$ python -q
>>> import numpy as np
>>> np.set_printoptions(precision=2, suppress=True, linewidth=200)
>>> def rd(a):
...     return np.round(a, 2) + 0
... 
>>> B = np.array([[4, 2, 0, -1, -4, 2, 3, 1, 4, -2, 1, -2, 2],
...     [4, -4, -2, 5, 0, -1, 1, 2, 4, -2, 1, -1, -2],
...     [-3, -2, 5, 3, 1, 0, 1, -5, 2, -1, 5, 1, -2],
...     [4, 5, 4, 1, 3, -5, -3, -1, 5, -5, 2, 1, 5],
...     [-5, 5, -5, -5, -1, 5, 1, 2, -2, 3, 2, -4, -2],
...     [1, 4, -1, -2, 0, 1, 0, 5, -3, -2, 1, -5, 4],
...     [3, -2, -3, -3, -2, 3, 3, -4, 0, 0, -5, -4, 2],
...     [-4, 0, 3, 0, 1, -1, -5, 1, 5, 3, -2, -4, -5],
...     [-1, -5, -4, 3, -5, -5, -5, -4, 1, 5, -5, 0, 1],
...     [-2, -5, 0, 0, 1, -1, 3, 3, 1, 4, -4, 5, -1],
...     [-3, 5, 1, -5, 0, 3, 0, 4, -5, -4, -4, -4, 4],
...     [-2, 1, 3, 1, -5, -3, 1, -1, -5, -5, -3, 5, -2],
...     [3, 4, -4, -4, 1, -2, 1, 2, 0, 5, -5, 1, -3]])
>>> m1 = np.triu(B, 1)
>>> m1
array([[ 0,  2,  0, -1, -4,  2,  3,  1,  4, -2,  1, -2,  2],
       [ 0,  0, -2,  5,  0, -1,  1,  2,  4, -2,  1, -1, -2],
       [ 0,  0,  0,  3,  1,  0,  1, -5,  2, -1,  5,  1, -2],
       [ 0,  0,  0,  0,  3, -5, -3, -1,  5, -5,  2,  1,  5],
       [ 0,  0,  0,  0,  0,  5,  1,  2, -2,  3,  2, -4, -2],
       [ 0,  0,  0,  0,  0,  0,  0,  5, -3, -2,  1, -5,  4],
       [ 0,  0,  0,  0,  0,  0,  0, -4,  0,  0, -5, -4,  2],
       [ 0,  0,  0,  0,  0,  0,  0,  0,  5,  3, -2, -4, -5],
       [ 0,  0,  0,  0,  0,  0,  0,  0,  0,  5, -5,  0,  1],
       [ 0,  0,  0,  0,  0,  0,  0,  0,  0,  0, -4,  5, -1],
       [ 0,  0,  0,  0,  0,  0,  0,  0,  0,  0,  0, -4,  4],
       [ 0,  0,  0,  0,  0,  0,  0,  0,  0,  0,  0,  0, -2],
       [ 0,  0,  0,  0,  0,  0,  0,  0,  0,  0,  0,  0,  0]])
>>> vec = np.array([1, 1, 2, 3, 1, 3, 2, 0, 1, 0, 0, 3, 2])
>>> m1 @ np.eye(13)[11]
array([-2., -1.,  1.,  1., -4., -5., -4., -4.,  0.,  5., -4.,  0.,  0.])
>>> m1 @ vec
array([  9,   7,  13,   0,  -1, -10,  -8, -17,   2,  13,  -4,  -4,   0])
>>> (m1 * vec).sum(axis=1)
array([  9,   7,  13,   0,  -1, -10,  -8, -17,   2,  13,  -4,  -4,   0])
>>> m1 @ np.ones(13)
array([  6.,   5.,   5.,   2.,   5.,   0., -11.,  -3.,   1.,   0.,   0.,  -2.,   0.])
>>> m1 @ (2 * vec)
array([ 18,  14,  26,   0,  -2, -20, -16, -34,   4,  26,  -8,  -8,   0])
>>> np.linalg.norm(m1 @ vec) <= np.linalg.norm(m1, 2) * np.linalg.norm(vec) + 1e-9
np.True_
>>> np.sign((m1 @ vec).round(6))
array([ 1,  1,  1,  0, -1, -1, -1, -1,  1,  1, -1, -1,  0])
